$ python3 -q
>>> import numpy as np
>>> import numpy.linalg as la
>>> np.set_printoptions(suppress=True, linewidth=160)
>>> Y = np.array([[-1, 2, 0, -1, 0, 1, -1], [2, -1, 1, -1, -1, -2, 1]])
>>> arr = Y.T @ Y
>>> arr
array([[ 5, -4,  2, -1, -2, -5,  3],
       [-4,  5, -1, -1,  1,  4, -3],
       [ 2, -1,  1, -1, -1, -2,  1],
       [-1, -1, -1,  2,  1,  1,  0],
       [-2,  1, -1,  1,  1,  2, -1],
       [-5,  4, -2,  1,  2,  5, -3],
       [ 3, -3,  1,  0, -1, -3,  2]])
>>> # symmetric
>>> U, sig, vt = la.svd(arr)
>>> evecs = vt[:(sig > 1e-8).sum()]
>>> rng = np.random.default_rng(76)
>>> x0 = arr[1] + -1 * arr[5] + rng.integers(2) * np.eye(7)[2]
>>> x0
array([ 1.,  1.,  2., -2., -1., -1.,  0.])
>>> la.matrix_rank(np.vstack([arr, x0]))
np.int64(3)
>>> np.allclose(evecs.T @ evecs @ x0, x0)
False
>>> np.round(np.diag(evecs.T @ evecs), 2)
array([0.31, 0.53, 0.12, 0.49, 0.12, 0.31, 0.13])
>>> U, sig, vt = la.svd(arr)
>>> np.argmax(sig[:-1] / (sig[1:] + 1e-6)) + 1
np.int64(2)
>>> sig.round(2) + 0
array([17.,  4.,  0.,  0.,  0.,  0.,  0.])
>>> Y = U[:, :2] @ np.diag(sig[:2]) @ vt[:2]
>>> round(float(la.norm(arr - Y) / la.norm(arr)), 2)
0.0
>>> np.round(np.abs(arr - Y).max(), 2)
np.float64(0.0)
>>> round(la.norm(arr - Y, 2), 2), np.round(sig[2], 2)
(np.float64(0.0), np.float64(0.0))
>>> x0 = np.array([1, -5, -1, 2, -1, -3, 3])
>>> h = np.maximum(arr @ x0, 0)
>>> np.flatnonzero(h > 1e-9)
array([0, 2, 3, 6])
>>> np.round(np.tanh(arr @ x0), 2)
array([ 1., -1.,  1.,  1., -1., -1.,  1.])
>>> h
array([47,  0, 14,  5,  0,  0, 33])
>>> rank = la.matrix_rank(arr)
>>> rank
np.int64(2)
>>> ns = la.svd(arr)[2][rank:].T
>>> [int(la.matrix_rank(arr[:i])) for i in range(1, len(arr) + 1)]
[1, 2, 2, 2, 2, 2, 2]
>>> [int(la.matrix_rank(arr[:, :j + 1])) for j in range(7)]
[1, 2, 2, 2, 2, 2, 2]
>>> [int(la.matrix_rank(np.delete(arr, i, axis=0))) for i in range(7)]
[2, 2, 2, 2, 2, 2, 2]
>>> np.allclose(arr @ ns, 0)
True
>>> ev, evecs = la.eigh(arr)
>>> np.abs(evecs[:, -1]).round(6).argmax()
np.int64(0)
>>> np.round(evecs.T @ arr @ evecs, 2) + 0
array([[ 0.,  0.,  0.,  0.,  0.,  0.,  0.],
       [ 0.,  0.,  0.,  0.,  0.,  0.,  0.],
       [ 0.,  0.,  0.,  0.,  0.,  0.,  0.],
       [ 0.,  0.,  0.,  0.,  0.,  0.,  0.],
       [ 0.,  0.,  0.,  0.,  0.,  0.,  0.],
       [ 0.,  0.,  0.,  0.,  0.,  4.,  0.],
       [ 0.,  0.,  0.,  0.,  0.,  0., 17.]])
>>> np.round(np.abs(evecs[:, -1]), 2)
array([0.54, 0.47, 0.2 , 0.07, 0.2 , 0.54, 0.34])
>>> np.unique(ev.round(6) + 0, return_counts=True)[1]
array([5, 1, 1])
>>> M = np.loadtxt("run19.csv", delimiter=",")
>>> M
array([[  2.83,  -0.05,   3.03,  -1.15,  -1.33],
       [  4.04,   0.41,   4.54,  -1.8 ,  -1.68],
       [  7.88,   1.37,   7.71,  -3.22,  -2.2 ],
       [ -2.47,  -0.39,  -1.25,   0.65,   0.48],
       [ -0.57,   0.04,  -1.5 ,   0.24,  -0.09],
       [  2.92,   1.16,   2.31,  -1.17,  -0.81],
       [ 11.73,   2.34,  11.81,  -5.7 ,  -3.39],
       [ -0.25,  -0.54,   0.08,   0.89,   0.1 ],
       [  2.26,   0.37,   1.99,  -0.34,  -0.59],
       [ -9.94,  -1.13, -10.56,   4.14,   3.19],
       [ -1.45,  -0.4 ,  -1.1 ,   0.06,   0.46],
       [ -1.51,   0.01,  -0.99,   0.32,   0.98],
       [  0.9 ,   0.51,   0.66,  -0.22,   0.04],
       [  0.05,  -0.54,  -0.64,   0.06,  -0.06],
       [  4.62,   0.86,   4.39,  -1.87,  -1.37],
       [ -0.13,   0.23,  -0.41,   0.31,   0.05],
       [  4.76,   0.34,   4.13,  -2.  ,  -1.1 ],
       [ 11.7 ,   1.81,  12.08,  -4.83,  -3.43],
       [  1.39,   0.18,   1.63,  -0.66,  -0.69],
       [ -6.15,  -0.45,  -5.55,   2.37,   1.77],
       [  4.21,   0.63,   4.3 ,  -1.04,  -1.29],
       [  2.6 ,   1.02,   3.26,  -1.01,  -0.66]])
>>> lab = rng.permutation(5)
>>> Y = M[:, lab] * rng.choice([-1, 1], 5)
>>> Y
array([[ -1.33,   3.03,  -2.83,   0.05,   1.15],
       [ -1.68,   4.54,  -4.04,  -0.41,   1.8 ],
       [ -2.2 ,   7.71,  -7.88,  -1.37,   3.22],
       [  0.48,  -1.25,   2.47,   0.39,  -0.65],
       [ -0.09,  -1.5 ,   0.57,  -0.04,  -0.24],
       [ -0.81,   2.31,  -2.92,  -1.16,   1.17],
       [ -3.39,  11.81, -11.73,  -2.34,   5.7 ],
       [  0.1 ,   0.08,   0.25,   0.54,  -0.89],
       [ -0.59,   1.99,  -2.26,  -0.37,   0.34],
       [  3.19, -10.56,   9.94,   1.13,  -4.14],
       [  0.46,  -1.1 ,   1.45,   0.4 ,  -0.06],
       [  0.98,  -0.99,   1.51,  -0.01,  -0.32],
       [  0.04,   0.66,  -0.9 ,  -0.51,   0.22],
       [ -0.06,  -0.64,  -0.05,   0.54,  -0.06],
       [ -1.37,   4.39,  -4.62,  -0.86,   1.87],
       [  0.05,  -0.41,   0.13,  -0.23,  -0.31],
       [ -1.1 ,   4.13,  -4.76,  -0.34,   2.  ],
       [ -3.43,  12.08, -11.7 ,  -1.81,   4.83],
       [ -0.69,   1.63,  -1.39,  -0.18,   0.66],
       [  1.77,  -5.55,   6.15,   0.45,  -2.37],
       [ -1.29,   4.3 ,  -4.21,  -0.63,   1.04],
       [ -0.66,   3.26,  -2.6 ,  -1.02,   1.01]])
>>> U, _, vt = la.svd(M.T @ Y)
>>> np.round(la.lstsq(M, Y)[0], 2) + 0
array([[ 0.,  0., -1.,  0.,  0.],
       [ 0.,  0.,  0., -1.,  0.],
       [ 0.,  1.,  0.,  0.,  0.],
       [ 0.,  0.,  0.,  0., -1.],
       [ 1.,  0.,  0.,  0.,  0.]])
>>> cent = Y[[14, 11]].astype(float)
>>> for _ in range(6):
...     lab = la.norm(Y[:, None] - cent, axis=-1).argmin(axis=1)
...     cent = np.array([Y[lab == j].mean(axis=0) for j in range(2)])
... 
>>> lab
array([0, 0, 0, 1, 1, 0, 0, 1, 0, 1, 1, 1, 1, 1, 0, 1, 0, 0, 1, 1, 0, 0])
>>> cent.round(2)
array([[-1.62,  5.41, -5.41, -0.93,  2.19],
       [ 0.57, -1.78,  1.83,  0.23, -0.74]])
>>> np.abs(cent[1] - cent[0]).argmax()
np.int64(2)
>>> Xc = (M - M.mean(axis=0)) / M.std(axis=0)
>>> np.round(Xc.std(axis=0), 2)
array([1., 1., 1., 1., 1.])
>>> beta = la.lstsq(np.delete(Xc, 3, axis=1), Xc[:, 3])[0]
>>> beta.round(2)
array([-0.43, -0.11, -0.39,  0.07])
>>> Xc = M - M.mean(axis=0)
>>> evecs = la.svd(Xc)[2][:1]
>>> Y = Xc - Xc @ evecs.T @ evecs
>>> la.norm(Y, axis=1).round(6).argmax()
np.int64(7)
>>> np.round(np.cov(Xc @ evecs.T, rowvar=False), 2)
np.float64(57.12)
>>> np.round((Xc @ evecs.T).std(axis=0), 2)
array([7.38])
>>> np.round(np.diag(evecs.T @ evecs), 2)
array([0.43, 0.01, 0.44, 0.08, 0.04])
>>> J = np.eye(4, dtype=int)[rng.permutation(4)] * np.array([-1, 1, 0, 2])
>>> J
array([[ 0,  0,  0,  0],
       [-1,  0,  0,  0],
       [ 0,  0,  0,  2],
       [ 0,  1,  0,  0]])
>>> r0 = np.array([3, -3, -1])
>>> np.cross(J[1, :3], J[3, :3])
array([ 0,  0, -1])
>>> np.convolve(J[1], r0)
array([-3,  3,  1,  0,  0,  0])
>>> np.array([np.convolve(row, r0, "same") for row in J])
array([[ 0,  0,  0,  0],
       [ 3,  1,  0,  0],
       [ 0,  0,  6, -6],
       [ 3, -3, -1,  0]])
>>> rank = la.matrix_rank(J)
>>> rank
np.int64(3)
>>> ns = la.svd(J)[2][rank:].T
>>> ns @ ns.T
array([[0., 0., 0., 0.],
       [0., 0., 0., 0.],
       [0., 0., 1., 0.],
       [0., 0., 0., 0.]])
>>> np.allclose(J @ ns, 0)
True
>>> [int(la.matrix_rank(np.delete(J, i, axis=0))) for i in range(4)]
[3, 2, 2, 2]
>>> U, sig, vt = la.svd(J)
>>> evecs = vt[:(sig > 1e-8).sum()]
>>> x0 = J[3] + 3 * J[2] + rng.integers(2) * np.eye(4)[0]
>>> x0
array([1., 1., 0., 6.])
>>> np.round(la.norm(x0 - evecs.T @ evecs @ x0), 2)
np.float64(0.0)
>>> evecs.T @ evecs
array([[1., 0., 0., 0.],
       [0., 1., 0., 0.],
       [0., 0., 0., 0.],
       [0., 0., 0., 1.]])
>>> J[:, 0] @ J[:, 2]
np.int64(0)
>>> np.round(la.svd(J, compute_uv=False), 2)
array([2., 1., 1., 0.])
>>> (J + J.T) / 2
array([[ 0. , -0.5,  0. ,  0. ],
       [-0.5,  0. ,  0. ,  0.5],
       [ 0. ,  0. ,  0. ,  1. ],
       [ 0. ,  0.5,  1. ,  0. ]])
>>> J.inv()
Traceback (most recent call last):
  File "<python-input-83>", line 1, in <module>
    J.inv()
    ^^^^^
AttributeError: 'numpy.ndarray' object has no attribute 'inv'
>>> np.trace(J)
np.int64(0)
>>> (J - J.T) / 2
array([[ 0. ,  0.5,  0. ,  0. ],
       [-0.5,  0. ,  0. , -0.5],
       [ 0. ,  0. ,  0. ,  1. ],
       [ 0. ,  0.5, -1. ,  0. ]])
>>> X = np.loadtxt("out17.csv", delimiter=",")
>>> X
array([[-1.04,  0.8 , -0.1 , -0.1 , -0.6 ,  0.7 , -0.6 ],
       [ 1.28, -1.3 ,  0.1 , -1.4 , -0.6 , -1.2 ,  0.  ],
       [-0.79,  1.  , -0.4 , -1.1 ,  0.4 , -0.3 ,  0.  ],
       [ 0.78, -0.1 , -0.7 ,  0.2 , -0.9 , -0.4 , -0.8 ],
       [ 0.08,  0.2 ,  0.4 , -0.9 ,  0.8 ,  1.8 ,  0.7 ],
       [ 1.41, -1.4 ,  0.7 ,  0.5 ,  0.1 , -0.9 , -0.9 ],
       [-0.89,  1.2 , -2.8 , -0.2 , -0.4 , -1.1 ,  0.5 ],
       [-0.01,  0.3 ,  1.8 , -0.5 , -0.6 ,  1.8 , -1.5 ],
       [-0.85,  1.  , -1.5 , -0.3 , -0.1 , -0.8 , -0.1 ],
       [-0.32,  0.3 ,  1.2 , -2.  , -0.4 , -0.4 , -0.9 ],
       [-0.53,  0.5 ,  0.5 ,  0.3 ,  0.5 ,  1.9 ,  0.8 ],
       [-0.67,  0.2 ,  1.  , -1.8 ,  0.8 ,  1.5 , -0.7 ],
       [ 0.63, -0.8 , -0.3 ,  0.2 ,  0.7 ,  1.2 ,  1.9 ],
       [ 0.63, -0.1 ,  0.2 , -0.1 ,  1.  ,  0.4 ,  0.8 ],
       [-0.73,  0.9 , -0.2 ,  1.9 ,  0.2 , -0.7 , -0.3 ],
       [-0.95,  0.3 ,  0.4 ,  0.6 , -1.1 ,  0.4 , -0.3 ],
       [-0.83,  0.8 ,  0.8 , -1.1 ,  0.9 ,  2.2 ,  0.4 ],
       [-0.65,  0.9 , -0.3 , -0.2 , -0.3 ,  0.2 ,  0.8 ],
       [-2.39,  2.4 , -1.5 , -0.9 , -2.2 ,  0.1 ,  1.5 ],
       [ 1.68, -1.7 , -0.3 ,  1.8 , -1.3 ,  0.7 , -1.  ],
       [ 0.06,  0.  , -0.1 ,  0.7 , -0.2 ,  1.2 , -0.2 ],
       [ 0.23,  0.1 , -0.7 , -0.1 ,  0.4 , -0.5 , -1.4 ],
       [ 0.73, -0.8 , -1.4 ,  0.3 , -0.9 , -1.3 ,  0.2 ],
       [-1.91,  2.2 ,  0.1 ,  0.1 , -0.8 , -1.2 ,  0.5 ],
       [-0.47,  0.4 , -1.4 ,  0.2 ,  1.  ,  0.2 ,  1.6 ],
       [ 0.33, -0.3 , -0.2 , -0.9 ,  1.5 ,  0.3 ,  0.4 ],
       [-1.32,  0.9 , -0.3 ,  0.2 ,  0.5 ,  1.9 ,  1.1 ],
       [ 0.01, -0.1 ,  0.9 ,  2.5 , -0.4 ,  0.4 ,  0.2 ],
       [-1.43,  1.2 ,  0.7 , -1.9 , -0.2 , -1.4 , -0.3 ],
       [-1.62,  1.5 ,  1.5 ,  0.9 ,  0.3 , -0.9 ,  0.4 ],
       [-0.13,  0.7 ,  0.  , -0.7 , -0.6 , -0.6 , -1.2 ],
       [-0.16,  0.  , -0.1 , -0.3 , -1.5 , -0.2 , -1.2 ],
       [ 0.11, -0.5 ,  1.2 ,  0.3 , -0.2 ,  2.5 ,  0.1 ]])
>>> dist = la.norm(X[:, None] - X[None], axis=-1)
>>> np.flatnonzero(dist[29] < dist.mean() / 2)
array([29])
>>> lab = X[:, 2] > np.median(X[:, 2])
>>> r0 = X[lab].mean(axis=0) - X[~lab].mean(axis=0)
>>> ((X - X.mean(axis=0)) @ r0 > 0).astype(int)
array([1, 1, 0, 0, 1, 1, 0, 1, 0, 1, 1, 1, 0, 1, 0, 1, 1, 0, 0, 0, 0, 0, 0, 0, 0, 1, 0, 1, 1, 1, 1, 0, 1])
>>> np.round(X.sum(axis=0), 2)
array([-9.73, 10.7 , -0.8 , -3.8 , -4.2 ,  7.5 ,  0.5 ])
>>> round(float(la.norm(X)), 2)
14.71
>>> np.round(X.mean(axis=0), 2)
array([-0.29,  0.32, -0.02, -0.12, -0.13,  0.23,  0.02])
>>> cov = np.cov(X, rowvar=False)
>>> np.argwhere(np.triu(np.abs(np.corrcoef(X.T)) > 0.8, 1))
array([[0, 1]])
>>> np.median(X, axis=0)
array([-0.32,  0.3 , -0.1 , -0.1 , -0.2 ,  0.2 ,  0.  ])
>>> round(np.corrcoef(X[:, 3], X[:, 6])[0, 1], 2)
np.float64(0.06)
>>> cov.round(2)
array([[ 0.89, -0.83,  0.06,  0.19,  0.08,  0.04, -0.25],
       [-0.83,  0.86, -0.14, -0.2 , -0.07, -0.14,  0.22],
       [ 0.06, -0.14,  0.95, -0.06,  0.14,  0.42, -0.26],
       [ 0.19, -0.2 , -0.06,  1.05, -0.11,  0.04,  0.05],
       [ 0.08, -0.07,  0.14, -0.11,  0.68,  0.29,  0.23],
       [ 0.04, -0.14,  0.42,  0.04,  0.29,  1.29,  0.19],
       [-0.25,  0.22, -0.26,  0.05,  0.23,  0.19,  0.77]])
>>> np.round(la.eigvalsh(cov)[::-1], 2)
array([1.98, 1.63, 1.14, 0.9 , 0.52, 0.28, 0.04])
>>> np.round(np.corrcoef(X.T), 2)
array([[ 1.  , -0.95,  0.06,  0.2 ,  0.1 ,  0.04, -0.31],
       [-0.95,  1.  , -0.15, -0.21, -0.1 , -0.14,  0.27],
       [ 0.06, -0.15,  1.  , -0.06,  0.17,  0.38, -0.31],
       [ 0.2 , -0.21, -0.06,  1.  , -0.13,  0.04,  0.06],
       [ 0.1 , -0.1 ,  0.17, -0.13,  1.  ,  0.31,  0.32],
       [ 0.04, -0.14,  0.38,  0.04,  0.31,  1.  ,  0.19],
       [-0.31,  0.27, -0.31,  0.06,  0.32,  0.19,  1.  ]])
>>> np.argsort(-X.std(axis=0).round(6), kind="stable")
array([5, 3, 2, 0, 1, 6, 4])
>>> np.round(np.polyfit(X[:, 3], X[:, 6], 1), 2)
array([0.05, 0.02])
>>> np.round(X.std(axis=0), 2)
array([0.93, 0.91, 0.96, 1.01, 0.81, 1.12, 0.86])
